>>> import numpy as np
>>> np.set_printoptions(precision=3, suppress=True, linewidth=140, legacy="1.25")
>>> def tidy(a):
...     return np.round(a, 3) + 0
... 
>>> M = np.load("x.npy")
>>> tidy(M)
array([[0.097, 0.194, 0.29 , 0.097, 0.032, 0.29 ],
       [0.048, 0.19 , 0.119, 0.214, 0.214, 0.214],
       [0.1  , 0.133, 0.133, 0.3  , 0.1  , 0.233],
       [0.094, 0.156, 0.219, 0.125, 0.188, 0.219],
       [0.231, 0.051, 0.205, 0.128, 0.256, 0.128],
       [0.077, 0.385, 0.154, 0.077, 0.077, 0.231]])
>>> # rows sum to 1
>>> tidy(np.sort(np.abs(np.linalg.eigvals(M)))[::-1])
array([1.   , 0.212, 0.212, 0.135, 0.068, 0.012])
>>> M.sum(axis=1)
array([1., 1., 1., 1., 1., 1.])
>>> p = np.eye(6)[2]
>>> for _ in range(3):
...     p = p @ M
...     print(p.round(3))
... 
[0.1   0.133 0.133 0.3   0.1   0.233]
[0.099 0.204 0.185 0.147 0.145 0.221]
[0.102 0.198 0.173 0.163 0.147 0.217]
>>> round(np.log10(np.linalg.cond(M)))
2
>>> tidy(np.linalg.norm(M, 2) / np.linalg.norm(M))
0.921
>>> np.argsort(-np.linalg.norm(M, axis=0).round(6), kind="stable")[:3]
array([5, 1, 2])
>>> T = np.stack([M, 3 * M, M[::-1]])
>>> tidy(np.linalg.det(T))
array([0.   , 0.004, 0.   ])
>>> np.linalg.matrix_rank(T)
array([6, 6, 6])
>>> (T @ M.T).shape
(3, 6, 6)
>>> print(tidy(np.linalg.norm(T, axis=(1, 2))))
[1.111 3.334 1.111]
>>> m1 = np.array([[-7, -1, 1], [3, 2, 3], [-1, 0, -2]])
>>> q, Rm = np.linalg.qr(m1)
>>> tidy(np.trace(q @ q.T))
3.0
>>> q.shape, Rm.shape
((3, 3), (3, 3))
>>> np.allclose(Rm.T @ Rm, m1.T @ m1)
True
>>> tidy(q @ Rm)
array([[-7., -1.,  1.],
       [ 3.,  2.,  3.],
       [-1.,  0., -2.]])
>>> left, sigma, VT = np.linalg.svd(m1, full_matrices=False)
>>> tidy(np.sqrt((sigma ** 2).sum())), tidy(np.linalg.norm(m1))
(8.832, 8.832)
>>> tidy(sigma / sigma[0])
array([1.   , 0.485, 0.113])
>>> tidy(np.abs(VT[0]))
array([0.968, 0.228, 0.103])
>>> (sigma > 1e-8).sum()
3
>>> vec = np.array([-5, -5, 9])
>>> m1 @ np.eye(3)[2]
array([ 1.,  3., -2.])
>>> np.einsum("ij,j->i", m1, vec)
array([ 49,   2, -13])
>>> A = np.load("run18.npy")
>>> tidy(A)
array([[ 2.35 , -1.264, -1.372],
       [-2.873, -0.665,  0.553],
       [ 2.614,  1.471, -0.063],
       [-2.89 , -0.269,  0.76 ],
       [-2.776, -1.096,  0.304],
       [ 2.175,  2.034,  0.36 ],
       [-0.077,  2.663,  1.379],
       [ 0.452,  2.698,  1.232],
       [-1.72 , -2.365, -0.669],
       [-1.704, -2.374, -0.678],
       [ 1.802,  2.317,  0.619],
       [ 2.656, -0.723, -1.192],
       [-0.541, -2.695, -1.203],
       [ 1.921, -1.758, -1.49 ],
       [ 1.794, -1.872, -1.509],
       [-1.904, -2.251, -0.554],
       [ 1.84 ,  2.293,  0.595],
       [-2.885, -0.177,  0.805],
       [ 2.787, -0.361, -1.049],
       [ 0.754,  2.676,  1.127],
       [ 1.489,  2.479,  0.799]])
>>> cen = A - A.mean(axis=0)
>>> vecs = np.linalg.svd(cen)[2][:2]
>>> B = cen - cen @ vecs.T @ vecs
>>> np.linalg.norm(B, axis=1).round(6).argmax()
0
>>> tidy((cen @ vecs.T).std(axis=0))
array([2.356, 1.839])
>>> tidy(np.diag(vecs.T @ vecs))
array([0.929, 0.809, 0.262])
>>> tidy(np.cov(cen @ vecs.T, rowvar=False))
array([[5.828, 0.   ],
       [0.   , 3.551]])
>>> rk = np.linalg.matrix_rank(A)
>>> print(rk)
2
>>> null = np.linalg.svd(A)[2][rk:].T
>>> [int(np.linalg.matrix_rank(A[:, :j + 1])) for j in range(3)]
[1, 2, 2]
>>> tidy(A @ null)
array([[0.],
       [0.],
       [0.],
       [0.],
       [0.],
       [0.],
       [0.],
       [0.],
       [0.],
       [0.],
       [0.],
       [0.],
       [0.],
       [0.],
       [0.],
       [0.],
       [0.],
       [0.],
       [0.],
       [0.],
       [0.]])
>>> [int(np.linalg.matrix_rank(A[:i])) for i in range(1, len(A) + 1)]
[1, 2, 2, 2, 2, 2, 2, 2, 2, 2, 2, 2, 2, 2, 2, 2, 2, 2, 2, 2, 2]
>>> null.shape
(3, 1)
>>> [int(np.linalg.matrix_rank(np.delete(A, i, axis=0))) for i in range(21)]
[2, 2, 2, 2, 2, 2, 2, 2, 2, 2, 2, 2, 2, 2, 2, 2, 2, 2, 2, 2, 2]
